$ python -q
>>> import numpy as np
>>> np.set_printoptions(suppress=True, linewidth=200)
>>> def rnd(a):
...     return np.round(a, 2) + 0
... 
>>> E = np.load("data.npy")
>>> print(E)
[[1 0 0 0]
 [1 1 0 0]
 [3 3 1 0]
 [3 2 2 1]]
>>> # triangular: eigenvalues sit on the diagonal
>>> E[:, 4]
Traceback (most recent call last):
  File "<python-input-6>", line 1, in <module>
    E[:, 4]
    ~^^^^^^
IndexError: index 4 is out of bounds for axis 1 with size 4
>>> np.linalg.matrix_rank(E)
np.int64(4)
>>> print(np.unravel_index(np.abs(E).argmax(), E.shape))
(np.int64(2), np.int64(0))
>>> np.diff(E, axis=0)
array([[ 0,  1,  0,  0],
       [ 2,  2,  1,  0],
       [ 0, -1,  1,  1]])
>>> E[4]
Traceback (most recent call last):
  File "<python-input-10>", line 1, in <module>
    E[4]
    ~^^^
IndexError: index 4 is out of bounds for axis 0 with size 4
>>> f = np.array([2, 3, -3, 0])
>>> other = E + np.outer(f, np.eye(4)[2])
>>> rnd(np.linalg.det(other) / np.linalg.det(E)), rnd(1 + np.linalg.solve(E, f)[2])
(np.float64(-11.0), np.float64(-11.0))
>>> np.linalg.matrix_rank(np.linalg.inv(other) - np.linalg.inv(E), tol=1e-8)
np.int64(1)
>>> np.linalg.matrix_rank(E - E[0, 0] * np.eye(4))
np.int64(3)
>>> rnd(np.sort(np.linalg.eigvals(E)))
array([1., 1., 1., 1.])
>>> vals, vecs = np.linalg.eig(E)
>>> rnd(np.sort(np.linalg.eigvals(E @ E)))
array([1., 1., 1., 1.])
>>> print(E @ vecs[:, 0] - vals[0] * vecs[:, 0])
[0. 0. 0. 0.]
>>> rnd(np.sort(np.linalg.eigvals(E.T)))
array([1., 1., 1., 1.])
>>> arr = np.load("sample7.npy")
>>> arr
array([[5., 4., 0.],
       [4., 5., 0.],
       [0., 0., 5.]])
>>> print(rnd(np.linalg.det(arr)))
45.0
>>> rnd(np.sort(np.linalg.eigvals(arr).real))
array([1., 5., 9.])
>>> f = np.array([3, 5, 3])
>>> np.convolve(arr[2], f)
array([ 0.,  0., 15., 25., 15.])
>>> np.cross(arr[2, :3], arr[0, :3])
array([-20.,  25.,   0.])
>>> x0 = np.ones(3)
>>> for _ in range(5):
...     x0 = arr @ x0
...     x0 /= np.linalg.norm(x0)
...     print(round(x0 @ arr @ x0, 2))
... 
8.47
8.82
8.94
8.98
8.99
>>> rnd(x0)
array([0.71, 0.71, 0.04])
>>> M = np.load("mat.npy")
>>> M
array([[ 2,  3,  4,  5],
       [ 6,  7,  8,  9],
       [10, 11, 12, 13]])
>>> other = np.array([[9, 5], [7, 1]])
>>> basis = np.kron(other, M)
>>> basis.shape
(6, 8)
>>> np.linalg.matrix_rank(basis)
np.int64(4)
>>> rnd(np.linalg.norm(basis, 2)), rnd(np.linalg.norm(other, 2) * np.linalg.norm(M, 2))
(np.float64(351.57), np.float64(351.57))
>>> print(basis)
[[ 18  27  36  45  10  15  20  25]
 [ 54  63  72  81  30  35  40  45]
 [ 90  99 108 117  50  55  60  65]
 [ 14  21  28  35   2   3   4   5]
 [ 42  49  56  63   6   7   8   9]
 [ 70  77  84  91  10  11  12  13]]
>>> print(rnd(basis @ np.linalg.pinv(basis) @ basis))
[[ 18.  27.  36.  45.  10.  15.  20.  25.]
 [ 54.  63.  72.  81.  30.  35.  40.  45.]
 [ 90.  99. 108. 117.  50.  55.  60.  65.]
 [ 14.  21.  28.  35.   2.   3.   4.   5.]
 [ 42.  49.  56.  63.   6.   7.   8.   9.]
 [ 70.  77.  84.  91.  10.  11.  12.  13.]]
>>> print(rnd(np.trace(np.linalg.pinv(basis) @ basis)))
4.0
>>> rank = np.linalg.matrix_rank(M)
>>> print(rank)
2
>>> ns = np.linalg.svd(M)[2][rank:].T
>>> [int(np.linalg.matrix_rank(np.delete(M, i, axis=0))) for i in range(3)]
[2, 2, 2]
>>> print([int(np.linalg.matrix_rank(M[:i])) for i in range(1, len(M) + 1)])
[1, 2, 2]
>>> ns.shape
(4, 2)
>>> rnd(M @ ns)
array([[0., 0.],
       [0., 0.],
       [0., 0.]])
>>> other = M / np.linalg.norm(M, axis=1, keepdims=True)
>>> C2 = other @ other.T
>>> print((np.abs(C2) > 0.9).astype(int))
[[1 1 1]
 [1 1 1]
 [1 1 1]]
>>> Uu, sv, vt = np.linalg.svd(M)
>>> print(rnd(sv))
[28.56  1.53  0.  ]
>>> np.argmax(sv[:-1] / (sv[1:] + 1e-6)) + 1
np.int64(2)
>>> other = Uu[:, :2] @ np.diag(sv[:2]) @ vt[:2]
>>> np.linalg.matrix_rank(other)
np.int64(2)
>>> rnd(np.abs(M - other).max())
np.float64(0.0)
>>> K = np.load("block13.npy")
>>> K
array([[-4.09,  0.57, -0.79],
       [ 0.57, -3.78, -0.1 ],
       [-0.79, -0.1 , -4.13]])
>>> q, vecs = np.linalg.qr(K[:, :2])[0], np.linalg.qr(K[:, 2:])[0]
>>> sv = np.linalg.svd(q.T @ vecs, compute_uv=False)
>>> rnd(sv)
array([0.39])
>>> print(rnd(np.degrees(np.arccos(sv.clip(0, 1)))))
[67.35]
>>> (sv > 0.9).sum()
np.int64(0)
>>> Uu, sv, vt = np.linalg.svd(M)
>>> vecs = vt[:(sv > 1e-8).sum()]
>>> rng = np.random.default_rng(7843)
>>> x0 = M[1] + 3 * M[2] + rng.integers(2) * np.eye(4)[3]
>>> x0
array([36., 40., 44., 49.])
>>> rnd(np.linalg.norm(x0 - vecs.T @ vecs @ x0))
np.float64(0.55)
>>> print(np.allclose(vecs.T @ vecs @ x0, x0))
False
>>> print(np.linalg.matrix_rank(np.vstack([M, x0])))
3
>>> rnd(vecs.T @ vecs)
array([[ 0.7,  0.4,  0.1, -0.2],
       [ 0.4,  0.3,  0.2,  0.1],
       [ 0.1,  0.2,  0.3,  0.4],
       [-0.2,  0.1,  0.4,  0.7]])
>>> rnd(np.diag(vecs.T @ vecs))
array([0.7, 0.3, 0.3, 0.7])
>>> labels = rng.integers(0, 2, 4)
>>> W0 = np.triu((labels[:, None] == labels) & (rng.random((4, 4)) < 0.8), 1).astype(int)
>>> W0 += W0.T
>>> print(W0)
[[0 0 1 1]
 [0 0 0 0]
 [1 0 0 1]
 [1 0 1 0]]
>>> W0 @ W0
array([[2, 0, 1, 1],
       [0, 0, 0, 0],
       [1, 0, 2, 1],
       [1, 0, 1, 2]])
>>> L = np.diag(W0.sum(axis=1)) - W0
>>> L
array([[ 2,  0, -1, -1],
       [ 0,  0,  0,  0],
       [-1,  0,  2, -1],
       [-1,  0, -1,  2]])
